$ python -q
>>> import numpy as np
>>> np.set_printoptions(suppress=True, linewidth=100)
>>> m1 = np.array([[4, 4, 0, 1, 2, 1, 4, 4, 0, 3],
...     [5, 5, 5, 1, 3, 0, 2, 5, 3, 2],
...     [4, 0, 3, 3, 3, 0, 2, 4, 2, 0],
...     [3, 0, 1, 0, 4, 4, 0, 0, 0, 0],
...     [5, 1, 2, 3, 1, 1, 1, 4, 4, 2],
...     [29, 29, 25, 6, 17, 1, 14, 29, 15, 13]])
>>> print(m1)
[[ 4  4  0  1  2  1  4  4  0  3]
 [ 5  5  5  1  3  0  2  5  3  2]
 [ 4  0  3  3  3  0  2  4  2  0]
 [ 3  0  1  0  4  4  0  0  0  0]
 [ 5  1  2  3  1  1  1  4  4  2]
 [29 29 25  6 17  1 14 29 15 13]]
>>> # row 5 dominates
>>> print(np.linalg.lstsq(m1[:-1].T, m1[-1])[2])
5
>>> try:
...     np.linalg.inv(m1)
... except np.linalg.LinAlgError as e:
...     print(repr(e))
... 
LinAlgError('Last 2 dimensions of the array must be square')
>>> print(np.round(m1 @ np.linalg.pinv(m1) @ m1, 2) + 0)
[[ 4.  4.  0.  1.  2.  1.  4.  4.  0.  3.]
 [ 5.  5.  5.  1.  3.  0.  2.  5.  3.  2.]
 [ 4.  0.  3.  3.  3.  0.  2.  4.  2.  0.]
 [ 3.  0.  1.  0.  4.  4.  0.  0.  0.  0.]
 [ 5.  1.  2.  3.  1.  1.  1.  4.  4.  2.]
 [29. 29. 25.  6. 17.  1. 14. 29. 15. 13.]]
>>> arr = np.load("x.npy")
>>> print(arr)
[[ 7  9 -6  8  7  2 -2]
 [ 9  7  9 -6  8  7  2]
 [-6  9  7  9 -6  8  7]
 [ 8 -6  9  7  9 -6  8]
 [ 7  8 -6  9  7  9 -6]
 [ 2  7  8 -6  9  7  9]
 [-2  2  7  8 -6  9  7]]
>>> cov = arr.T @ arr
>>> print(np.allclose(cov, cov.T))
True
>>> print(cov)
[[287  90  29  39 308  40 -12]
 [ 90 364  40 115 118 314  40]
 [ 29  40 396 -22  57 118 308]
 [ 39 115 -22 411 -22 115  39]
 [308 118  57 -22 396  40  29]
 [ 40 314 118 115  40 364  90]
 [-12  40 308  39  29  90 287]]
>>> print(np.diag(cov))
[287 364 396 411 396 364 287]
>>> print(np.round(np.linalg.eigvalsh(cov)[::-1], 2))
[928.81 613.48 561.17 321.85  53.72  20.8    5.16]
>>> print(np.round(np.linalg.svd(arr, compute_uv=False) ** 2, 2))
[928.81 613.48 561.17 321.85  53.72  20.8    5.16]
>>> print(np.all(np.linalg.eigvalsh(arr) > 0))
False
>>> rng = np.random.default_rng(832)
>>> labels = rng.permutation(7)
>>> print(labels)
[6 2 4 0 5 1 3]
>>> other = arr[labels][:, labels]
>>> print(np.round(np.sort(np.abs(np.linalg.eigvals(other))), 2))
[ 2.27  4.56  7.33 17.94 23.69 24.77 30.48]
>>> print(np.allclose(other, arr))
False
>>> print(other)
[[ 7  7 -6 -2  9  2  8]
 [ 7  7 -6 -6  8  9  9]
 [-6 -6  7  7  9  8  9]
 [-2 -6  7  7  2  9  8]
 [ 9  8  9  2  7  7 -6]
 [ 2  9  8  9  7  7 -6]
 [ 8  9  9  8 -6 -6  7]]
>>> u, r1 = arr[4], arr[0]
>>> print(u @ u)
396
>>> print(u @ r1)
308
>>> p = (u @ r1) / (u @ u) * u
>>> print(np.round(r1 - p, 2))
[ 1.56  2.78 -1.33  1.    1.56 -5.    2.67]
>>> print(np.linalg.matrix_rank(np.outer(u, r1)))
1
>>> print(np.outer(u, r1))
[[ 49  63 -42  56  49  14 -14]
 [ 56  72 -48  64  56  16 -16]
 [-42 -54  36 -48 -42 -12  12]
 [ 63  81 -54  72  63  18 -18]
 [ 49  63 -42  56  49  14 -14]
 [ 63  81 -54  72  63  18 -18]
 [-42 -54  36 -48 -42 -12  12]]
>>> print(np.linalg.matrix_power(arr, 2))
[[287  90  29  39 308  40 -12]
 [ 90 364  40 115 118 314  40]
 [ 29  40 396 -22  57 118 308]
 [ 39 115 -22 411 -22 115  39]
 [308 118  57 -22 396  40  29]
 [ 40 314 118 115  40 364  90]
 [-12  40 308  39  29  90 287]]
>>> print(np.allclose(arr, arr.T))
True
>>> np.linalg.determinant(arr)
Traceback (most recent call last):
  File "<python-input-33>", line 1, in <module>
    np.linalg.determinant(arr)
    ^^^^^^^^^^^^^^^^^^^^^
AttributeError: module 'numpy.linalg' has no attribute 'determinant'
>>> print(np.allclose(arr @ arr.T, arr.T @ arr))
True
>>> print(np.round(np.sort(np.abs(np.linalg.eigvals(arr))), 2))
[ 2.27  4.56  7.33 17.94 23.69 24.77 30.48]
>>> F = np.loadtxt("test2.csv", delimiter=",")
>>> print(F)
[[0. 0. 1. 0. 1. 1. 1. 0. 0.]
 [0. 0. 1. 0. 0. 0. 0. 0. 0.]
 [1. 1. 0. 1. 0. 0. 0. 0. 1.]
 [0. 0. 1. 0. 0. 0. 1. 0. 0.]
 [1. 0. 0. 0. 0. 0. 0. 0. 0.]
 [1. 0. 0. 0. 0. 0. 0. 0. 0.]
 [1. 0. 0. 1. 0. 0. 0. 0. 0.]
 [0. 0. 0. 0. 0. 0. 0. 0. 0.]
 [0. 0. 1. 0. 0. 0. 0. 0. 0.]]
>>> # splits into 2 blocks
>>> r = np.linalg.matrix_rank(F)
>>> print(r)
6
>>> null = np.linalg.svd(F)[2][r:].T
>>> print(np.round(null @ null.T, 2) + 0)
[[ 0.   0.   0.   0.   0.   0.   0.   0.   0. ]
 [ 0.   0.5  0.   0.   0.   0.   0.   0.  -0.5]
 [ 0.   0.   0.   0.   0.   0.   0.   0.   0. ]
 [ 0.   0.   0.   0.   0.   0.   0.   0.   0. ]
 [ 0.   0.   0.   0.   0.5 -0.5  0.   0.   0. ]
 [ 0.   0.   0.   0.  -0.5  0.5  0.   0.   0. ]
 [ 0.   0.   0.   0.   0.   0.   0.   0.   0. ]
 [ 0.   0.   0.   0.   0.   0.   0.   1.   0. ]
 [ 0.  -0.5  0.   0.   0.   0.   0.   0.   0.5]]
>>> print([int(np.linalg.matrix_rank(np.delete(F, i, axis=0))) for i in range(9)])
[5, 6, 5, 5, 6, 6, 5, 6, 6]
>>> print(null.shape)
(9, 3)
>>> print(np.allclose(F @ null, 0))
True
